In [1]: import numpy as np

In [2]: from numpy import linalg as LA

In [3]: np.set_printoptions(suppress=True, linewidth=120)

In [4]: tidy = lambda a: np.round(a, 2) + 0

In [5]: X = np.loadtxt("block9.csv", delimiter=",")

In [6]: X
Out[6]: 
array([[9., 0., 0., 0.],
       [6., 4., 0., 0.],
       [6., 7., 1., 0.],
       [3., 1., 3., 2.]])

In [7]: np.diff(X, axis=0)
Out[7]: 
array([[-3.,  4.,  0.,  0.],
       [ 0.,  3.,  1.,  0.],
       [-3., -6.,  2.,  2.]])

In [8]: X.sum(axis=1)
Out[8]: array([ 9., 10., 14.,  9.])

In [9]: tidy(LA.svd(X, compute_uv=False))
Out[9]: array([14.14,  5.49,  3.44,  0.27])

In [10]: X[4]
---------------------------------------------------------------------------
IndexError                                Traceback (most recent call last)
Cell In[10], line 1
----> 1 X[4]

IndexError: index 4 is out of bounds for axis 0 with size 4

In [11]: X - X[0]
Out[11]: 
array([[ 0.,  0.,  0.,  0.],
       [-3.,  4.,  0.,  0.],
       [-3.,  7.,  1.,  0.],
       [-6.,  1.,  3.,  2.]])

In [12]: np.count_nonzero(X)
Out[12]: np.int64(10)

In [13]: tidy(LA.norm(X))
Out[13]: np.float64(15.56)

In [14]: np.abs(X).max()
Out[14]: np.float64(9.0)

In [15]: print(LA.matrix_rank(X))
4

In [16]: M2 = np.array([[0, 2], [1, 2]])

In [17]: C = np.kron(M2, X)

In [18]: tidy(LA.norm(C, 2)), tidy(LA.norm(M2, 2) * LA.norm(X, 2))
Out[18]: (np.float64(41.3), np.float64(41.3))

In [19]: C
Out[19]: 
array([[ 0.,  0.,  0.,  0., 18.,  0.,  0.,  0.],
       [ 0.,  0.,  0.,  0., 12.,  8.,  0.,  0.],
       [ 0.,  0.,  0.,  0., 12., 14.,  2.,  0.],
       [ 0.,  0.,  0.,  0.,  6.,  2.,  6.,  4.],
       [ 9.,  0.,  0.,  0., 18.,  0.,  0.,  0.],
       [ 6.,  4.,  0.,  0., 12.,  8.,  0.,  0.],
       [ 6.,  7.,  1.,  0., 12., 14.,  2.,  0.],
       [ 3.,  1.,  3.,  2.,  6.,  2.,  6.,  4.]])

In [20]: ev, vecs = LA.eig(X)

In [21]: print(tidy(np.sort(LA.eigvals(X @ X))))
[ 1.  4. 16. 81.]

In [22]: tidy(np.sort(LA.eigvals(LA.inv(X))))
Out[22]: array([0.11, 0.25, 0.5 , 1.  ])

In [23]: np.prod(ev)
Out[23]: np.float64(72.0)

In [24]: ev
Out[24]: array([2., 1., 4., 9.])

In [25]: X @ vecs[:, 0] - ev[0] * vecs[:, 0]
Out[25]: array([0., 0., 0., 0.])

In [26]: W0 = np.loadtxt("x.csv", delimiter=",")

In [27]: W0
Out[27]: 
array([[2., 3., 0.],
       [3., 2., 3.],
       [0., 3., 2.]])

In [28]: # symmetric

In [29]: M2 = W0 / np.sqrt((W0 ** 2).mean(axis=1, keepdims=True))

In [30]: LA.matrix_rank(M2) == LA.matrix_rank(W0)
Out[30]: np.True_

In [31]: M2 = W0[0, 0] * W0[1:] - np.outer(W0[1:, 0], W0[0])

In [32]: M2
Out[32]: 
array([[ 0., -5.,  6.],
       [ 0.,  6.,  4.]])

In [33]: LA.matrix_rank(M2), LA.matrix_rank(W0)
Out[33]: (np.int64(2), np.int64(3))

In [34]: K = np.load("m.npy")

In [35]: tidy(K)
Out[35]: 
array([[ 1.6 , -0.01,  0.8 ],
       [-0.01,  2.  ,  0.02],
       [ 0.8 ,  0.02,  0.41]])

In [36]: # equal to its transpose

In [37]: ev, vecs = LA.eigh(K)

In [38]: tidy(vecs.T @ K @ vecs)
Out[38]: 
array([[0., 0., 0.],
       [0., 2., 0.],
       [0., 0., 2.]])

In [39]: tidy(vecs.T @ vecs)
Out[39]: 
array([[1., 0., 0.],
       [0., 1., 0.],
       [0., 0., 1.]])

In [40]: tidy(LA.svd(K, compute_uv=False))
Out[40]: array([2., 2., 0.])

In [41]: tidy(ev.sum()), tidy(np.trace(K))
Out[41]: (np.float64(4.0), np.float64(4.0))

In [42]: tidy(ev)
Out[42]: array([0., 2., 2.])
